$ python3 -q
>>> import numpy as np
>>> np.set_printoptions(precision=4, suppress=True, linewidth=200, legacy="1.25")
>>> arr = np.load("m.npy")
>>> print(arr)
[[ 1. -2.  0.]
 [-2.  1.  3.]
 [ 0.  0.  1.]]
>>> print(arr[2] @ arr[0])
0.0
>>> print(np.round(np.linalg.norm(arr, 2), 4))
4.0058
>>> print(np.linalg.norm(arr, axis=1).argmax())
1
>>> A = np.load("w.npy")
>>> print(A)
[[ 1.1287  1.3    -0.1    -1.1   ]
 [-0.6517 -0.9    -0.7     0.6   ]
 [-0.8426 -1.     -1.4     0.8   ]
 [ 0.7394 -0.4    -0.5    -0.8   ]
 [-1.1289  1.     -0.8     1.1   ]
 [-0.356  -1.9     0.5     0.4   ]
 [-1.9078  0.7     0.3     2.    ]
 [ 0.4791  0.7     0.5    -0.5   ]
 [-0.7799 -0.5     0.6     0.7   ]
 [ 0.4493 -1.     -1.1    -0.5   ]
 [ 0.965  -0.5     0.1    -0.9   ]
 [ 0.5974  0.2     0.4    -0.6   ]
 [ 1.049  -1.3    -0.4    -1.    ]
 [-1.1293 -1.1     0.1     1.1   ]
 [-1.2737  0.7    -1.5     1.3   ]
 [ 1.2256  1.9     0.2    -1.3   ]
 [ 0.3878  2.     -1.6    -0.4   ]
 [ 0.3863  0.3     1.6    -0.5   ]
 [ 0.2973  1.3    -0.7    -0.3   ]
 [-0.509   1.3    -0.7     0.5   ]
 [-0.0853  0.9     0.      0.1   ]
 [-0.92    1.7    -0.8     0.9   ]
 [ 0.0701  0.9     0.8     0.    ]]
>>> print(round(np.linalg.norm(A, 1), 4), round(np.linalg.norm(A, np.inf), 4))
23.5 4.9078
>>> print(np.round(np.linalg.norm(A) ** 2 / np.linalg.norm(A, 2) ** 2, 4))
2.2215
>>> print(np.round(np.linalg.norm(A, 2), 4))
6.007
>>> print(np.linalg.norm(A, axis=1).argmax())
6
>>> print(np.round(np.linalg.norm(A[22], 1), 4), round(float(np.linalg.norm(A[22], np.inf)), 4))
1.7701 0.9
>>> print(np.round(np.linalg.norm(A[22] - A[6]), 4))
2.8639
>>> print(round(A[22] @ A[6], 4))
0.7363
>>> K = np.loadtxt("x.csv", delimiter=",")
>>> print(K)
[[ 81.573   44.3296   1.4757]
 [ 51.9746  26.365    0.4757]
 [ 16.7273   6.2685   0.0065]
 [ 13.3762   4.5582   0.0273]
 [  2.2083  -0.0076   0.1449]
 [  0.2741  -0.0847   0.0452]
 [ -0.3726   0.2183  -0.1035]
 [ -0.6073   0.4759  -0.2242]
 [ -1.1155   2.8352  -1.8738]
 [ -1.4373   3.5851  -2.9214]
 [ -4.9323   3.8407  -7.2981]
 [-11.2933   1.3987 -11.9681]
 [-14.0584   0.0917 -13.6597]]
>>> print(K.sum(axis=0))
[132.3168  93.8746 -35.8735]
>>> print(np.linalg.svd(K, compute_uv=False))
[113.1105  22.6733   4.5012]
>>> print(np.unravel_index(np.abs(K).argmax(), K.shape))
(0, 0)
>>> D = np.linalg.norm(K[:, None] - K[None], axis=-1)
>>> print(np.linalg.matrix_rank(D ** 2))
5
>>> print(D[11])
[103.1889  69.1447  30.8587  27.6126  18.1933  16.7429  16.1686  15.9048  14.4065  13.556    8.2604   0.       3.4951]
>>> print(D[11].round(6).argsort(kind="stable")[:4])
[11 12 10  9]
>>> print((D + 1e9 * np.eye(13)).round(6).argmin(axis=1))
[ 1  0  3  2  5  6  7  6  9  8  9 12 11]
>>> print(D.shape)
(13, 13)
>>> Y = np.c_[K[:, :1] @ np.array([[0]]), np.array([2, 2, 1, 0, 0, 1, 3, 3, 0, 0, 3, 3, 1])]
>>> print(Y)
[[0. 2.]
 [0. 2.]
 [0. 1.]
 [0. 0.]
 [0. 0.]
 [0. 1.]
 [0. 3.]
 [0. 3.]
 [0. 0.]
 [0. 0.]
 [0. 3.]
 [0. 3.]
 [0. 1.]]
>>> print(np.linalg.norm(Y - K @ np.linalg.lstsq(K, Y)[0], axis=0))
[0.     4.9857]
>>> print(np.linalg.norm(np.linalg.qr(K)[0].T @ Y, axis=0) ** 2 / ((Y ** 2).sum(axis=0) + 1e-12))
[0.     0.4711]
>>> print(np.linalg.lstsq(K, Y[:, 0])[0])
[0. 0. 0.]
>>> print(np.linalg.matrix_rank(np.c_[K, Y]))
4
>>> W0 = np.load("dump.npy")
>>> print(W0)
[[ 39.0251 -40.493  -59.8835 -40.1605]
 [ 41.3117 -38.6724 -60.1139 -40.2516]
 [ 40.1124 -40.4002 -59.2503 -38.4211]
 [ 41.0788 -39.8509 -59.6982 -40.5564]
 [ 39.3756 -40.3224 -58.6927 -41.7386]
 [ 39.3366 -39.2701 -62.1807 -39.864 ]
 [ 40.2407 -40.9437 -59.4499 -39.8978]
 [ 40.3248 -41.3955 -61.1118 -41.4443]
 [ 39.8317 -40.4421 -60.6168 -41.2821]
 [ 39.6322 -40.1876 -61.4421 -38.8706]
 [ 40.5349 -41.2901 -59.9738 -40.7412]
 [ 40.0951 -41.4755 -59.6561 -40.6627]
 [ 39.8524 -39.0602 -60.402  -38.1481]
 [ 39.0292 -42.1596 -59.9436 -39.4543]
 [ 40.4703 -39.8679 -59.3419 -41.2781]
 [ 39.7167 -39.1419 -58.5763 -40.6015]
 [ 38.9389 -39.3602 -59.6371 -38.883 ]
 [ 40.3986 -39.398  -59.4625 -40.325 ]
 [ 39.8506 -39.8287 -60.3526 -38.9288]
 [ 38.4503 -39.2076 -59.6669 -38.4889]
 [ 40.3369 -40.6101 -59.7985 -40.6947]
 [ 38.2925 -40.743  -58.7798 -39.7593]
 [ 39.6595 -39.8722 -60.9089 -39.0812]
 [ 39.6209 -37.653  -58.7786 -40.2335]
 [ 39.3198 -38.4879 -61.7739 -39.4824]]
>>> idx = W0[:, 0] > np.median(W0[:, 0])
>>> f = W0[idx].mean(axis=0) - W0[~idx].mean(axis=0)
>>> print(((W0 - W0.mean(axis=0)) @ f > 0).astype(int))
[0 1 1 1 1 0 1 1 1 0 1 1 0 0 1 0 0 1 0 0 1 0 0 0 0]
>>> print(np.argsort(-np.abs(f).round(6), kind="stable"))
[0 1 3 2]
>>> print((((W0 - W0.mean(axis=0)) @ f > 0) == idx).mean())
0.84
>>> Y = W0 / np.linalg.norm(W0, axis=1, keepdims=True)
>>> G = Y @ Y.T
>>> print(np.linalg.norm(Y, axis=1))
[1. 1. 1. 1. 1. 1. 1. 1. 1. 1. 1. 1. 1. 1. 1. 1. 1. 1. 1. 1. 1. 1. 1. 1. 1.]
>>> print(G[4])
[0.9998 0.9994 0.9993 0.9997 1.     0.9991 0.9997 0.9998 0.9999 0.9991 0.9998 0.9998 0.999  0.9994 0.9999 0.9999 0.9995 0.9997 0.9993 0.9993 0.9998 0.9998 0.9993 0.9996 0.9989]
>>> print((G - 2 * np.eye(25)).round(6).argmax(axis=1))
[ 7 23  6 17 14 24 10  0  7 22  6 10 18 21 15 14 19  3 22 22 10  0 18  1  5]
>>> print(round(np.degrees(np.arccos(np.clip(G[4, 23], -1, 1))), 4))
1.6344
>>> x0 = np.array([0, 1, 1, 0])
>>> y = W0 @ x0
>>> print(np.round(np.linalg.lstsq(W0, y)[0], 4) + 0)
[0. 1. 1. 0.]
>>> rng = np.random.default_rng(482368)
>>> y = y + 0.05 * rng.normal(size=25)
>>> print(y)
[-100.3722  -98.7456  -99.6999  -99.5326  -99.0074 -101.4245 -100.4192 -102.4713 -101.0647 -101.6968 -101.2695 -101.2085  -99.4689 -101.9494  -99.195   -97.653   -99.0232  -98.8382 -100.1968
  -98.8431 -100.4424  -99.5187 -100.7479  -96.4624 -100.2796]
>>> b, *_ = np.linalg.lstsq(W0, y)
>>> print(b)
[-0.0114  0.9965  0.9995 -0.0072]
>>> print(b.round())
[-0.  1.  1. -0.]
>>> X = np.load("run9.npy")
>>> print(X)
[[ 1 -1  0  0]
 [-1  0  0  0]
 [ 0  0  1 -1]
 [ 0  0 -1  0]]
>>> # equal to its transpose
>>> evals, V = np.linalg.eigh(X)
>>> print(np.linalg.eigvalsh(X @ X))
[0.382 0.382 2.618 2.618]
>>> print(np.round(V.T @ V, 4) + 0)
[[1. 0. 0. 0.]
 [0. 1. 0. 0.]
 [0. 0. 1. 0.]
 [0. 0. 0. 1.]]
>>> print(evals)
[-0.618 -0.618  1.618  1.618]
>>> print((evals > 1e-8).sum(), (evals < -1e-8).sum())
2 2
>>> evals, V = np.linalg.eigh(X)
>>> x0 = np.array([5, 4, 0, 7])
>>> print(np.abs(X).sum(axis=1).max(), np.round(np.abs(evals).max(), 4))
2 1.618
>>> print(np.linalg.eigvalsh(X[1:, 1:]))
[-0.618  0.     1.618]
>>> print(round(x0 @ X @ x0 / (x0 @ x0), 4), round(evals[0], 4), np.round(evals[-1], 4))
-0.1667 -0.618 1.618
>>> evals, V = np.linalg.eig(X)
>>> print(round(np.prod(evals), 4))
1.0
>>> print(np.sort(np.linalg.eigvals(X.T)))
[-0.618 -0.618  1.618  1.618]
>>> print(np.sort(np.linalg.eigvals(np.linalg.inv(X))))
[-1.618 -1.618  0.618  0.618]
>>> print(evals)
[ 1.618 -0.618  1.618 -0.618]
>>> print(np.sort(np.linalg.eigvals(X).real))
[-0.618 -0.618  1.618  1.618]
>>> print(np.flatnonzero(np.linalg.matrix_power((X != 0) + (X.T != 0) + np.eye(4), 4)[2]))
[2 3]
>>> print(round(float(np.linalg.det(X)), 4))
1.0
>>> print((np.linalg.matrix_power((X != 0) + (X.T != 0) + np.eye(4), 4) > 0).astype(int))
[[1 1 0 0]
 [1 1 0 0]
 [0 0 1 1]
 [0 0 1 1]]
>>> m1 = np.tril(np.array([[-2, 2, 3, 1], [2, 0, -3, 0], [-1, 3, -3, 3], [-1, -3, 2, 1]]), -1) + np.eye(4, dtype=int)
>>> print(m1)
[[ 1  0  0  0]
 [ 2  1  0  0]
 [-1  3  1  0]
 [-1 -3  2  1]]
>>> # triangular
>>> print(np.argsort(-np.linalg.norm(m1, axis=0).round(6), kind="stable")[:3])
[1 0 2]
>>> print(round(np.log10(np.linalg.cond(m1))))
2
>>> print(np.abs(np.linalg.svd(m1)[2][-1]))
[0.0398 0.0983 0.339  0.9348]
>>> print(np.linalg.cond(m1) > 100)
True
>>> print([round(float(x), 4) for x in np.linalg.svd(m1, compute_uv=False)[:3]])
[4.5563, 2.8726, 1.7279]
